% python3 -q
>>> import numpy as np
>>> from numpy import linalg as LA
>>> np.set_printoptions(precision=3, suppress=True, linewidth=200, legacy="1.25")
>>> def tidy(a):
...     return np.round(a, 3) + 0
... 
>>> M = np.load("a.npy")
>>> M
array([[8, 6, 0, 0],
       [2, 3, 1, 0],
       [8, 4, 9, 9],
       [5, 3, 6, 0],
       [2, 1, 3, 6],
       [3, 7, 1, 9],
       [5, 2, 7, 4]])
>>> M.reshape(2, -1)
array([[8, 6, 0, 0, 2, 3, 1, 0, 8, 4, 9, 9, 5, 3],
       [6, 0, 2, 1, 3, 6, 3, 7, 1, 9, 5, 2, 7, 4]])
>>> t3 = M.reshape(7, 2, -1)
>>> np.einsum("ihd,jhd->hij", t3, t3).shape
(2, 7, 7)
>>> t3.shape
(7, 2, 2)
>>> t3.sum(axis=1)
array([[ 8,  6],
       [ 3,  3],
       [17, 13],
       [11,  3],
       [ 5,  7],
       [ 4, 16],
       [12,  6]])
>>> X = np.array([[-6, 8, 2, 9, 1],
...     [-4, -9, 3, 8, -1],
...     [8, -6, -8, 1, -4],
...     [9, -2, 0, 2, 4],
...     [-3, -3, 6, 2, -1]])
>>> x0 = np.array([3, 6, -3, 8, -1])
>>> target = X @ x0
>>> target
array([ 95, -10,  24,  27, -28])
>>> tidy(LA.solve(X.T, X[3]))
array([0., 0., 0., 1., 0.])
>>> tidy(np.abs(LA.eigvals(X)).max())
15.024
>>> (X - X.T) / 2
array([[ 0. ,  6. , -3. ,  0. ,  2. ],
       [-6. ,  0. ,  4.5,  5. ,  1. ],
       [ 3. , -4.5,  0. ,  0.5, -5. ],
       [ 0. , -5. , -0.5,  0. ,  1. ],
       [-2. , -1. ,  5. , -1. ,  0. ]])
>>> tidy(LA.det(X))
46745.0
>>> np.allclose(X, X.T)
False
>>> LA.matrix_power(X, 4)
array([[-14850, -15470,  10472,  18984,  -2311],
       [ 29013, -43061,  -8392,  -5325,  -2730],
       [ 23818,  19011, -13496, -19332,   5097],
       [  3839,  18976,  -1785,  -2370,   4278],
       [  9154, -30575,   -727,   2906,  -3743]])
>>> LA.determinant(X)
Traceback (most recent call last):
  File "<python-input-21>", line 1, in <module>
    LA.determinant(X)
    ^^^^^^^^^^^^^^
AttributeError: module 'numpy.linalg' has no attribute 'determinant'
>>> A = np.array([[0, 0, 0, 0, 0, 0],
...     [18, 16, 16, 4, 18, 10],
...     [-36, -32, -32, -8, -36, -20],
...     [9, 8, 8, 2, 9, 5]])
>>> A
array([[  0,   0,   0,   0,   0,   0],
       [ 18,  16,  16,   4,  18,  10],
       [-36, -32, -32,  -8, -36, -20],
       [  9,   8,   8,   2,   9,   5]])
>>> # looks like rank 1
>>> tidy(LA.norm(A, 2) / LA.norm(A))
1.0
>>> LA.cond(A) > 100
True
>>> LA.matrix_rank(A, rtol=0.1)
1
